% python3 -q
>>> import numpy as np
>>> from numpy import linalg as LA
>>> np.set_printoptions(precision=2, suppress=True, linewidth=100)
>>> rnd = lambda a: np.round(a, 2) + 0
>>> feats = np.load("layer3.npy")
>>> rnd(feats)
array([[-1.72, -1.41,  4.66, -2.65],
       [-1.41,  0.71, -1.41,  1.17],
       [ 4.66, -1.41, -2.76, -1.36],
       [-2.65,  1.17, -1.36,  1.77]])
>>> r = LA.matrix_rank(feats)
>>> r
np.int64(3)
>>> null = LA.svd(feats)[2][r:].T
>>> rnd(feats @ null)
array([[0.],
       [0.],
       [0.],
       [0.]])
>>> rnd(null[:, 0] / null[np.abs(null[:, 0]).round(6).argmax(), 0])
array([ 0.  ,  1.  , -0.13, -0.77])
>>> LA.matrix_rank(feats.T @ feats), LA.matrix_rank(feats @ feats.T)
(np.int64(3), np.int64(3))
>>> rnd(LA.norm(feats, 2) / LA.norm(feats))
np.float64(0.75)
>>> LA.cond(feats) > 100
np.True_
>>> np.argsort(-LA.norm(feats, axis=0).round(6), kind="stable")[:3]
array([0, 2, 3])
>>> proj = np.triu(np.array([[1, 0, 2, 2], [-3, 2, 3, 3], [-2, -3, -2, -3], [-2, -1, 2, -3]]), 1) + np.eye(4)
>>> B = proj @ feats @ LA.inv(proj)
>>> rnd(proj @ feats - feats @ proj)
array([[  4.02,  -0.47,  -0.56,  22.46],
       [  6.03,  -0.71, -11.67,  -2.31],
       [  7.94,  -3.52,  -0.99, -18.67],
       [  0.  ,   0.  ,   1.77,  -2.32]])
>>> LA.matrix_rank(B)
np.int64(3)
>>> rnd(np.poly(B))
array([  1.,   2., -41., -42.,   0.])
>>> A = np.load("dump.npy")
>>> A
array([[ 1, -1,  1, -1, -1,  1, -1,  1],
       [ 1,  1, -1, -1, -1, -1,  1,  1],
       [ 1, -1, -1,  1,  1, -1, -1,  1]])
>>> B = np.array([[-3, 0, -2],
...     [4, -4, 1],
...     [3, 0, -1],
...     [-2, -5, 4],
...     [3, -2, 5],
...     [4, -3, 3],
...     [1, -3, 4],
...     [5, -4, 2]])
>>> np.einsum("ik,kj->ji", A, B)
array([[  3,  -1,  -9],
       [  7,  -1,  -1],
       [-12,  -6,   2]])
>>> np.vstack([A, B.T]).shape
(6, 8)
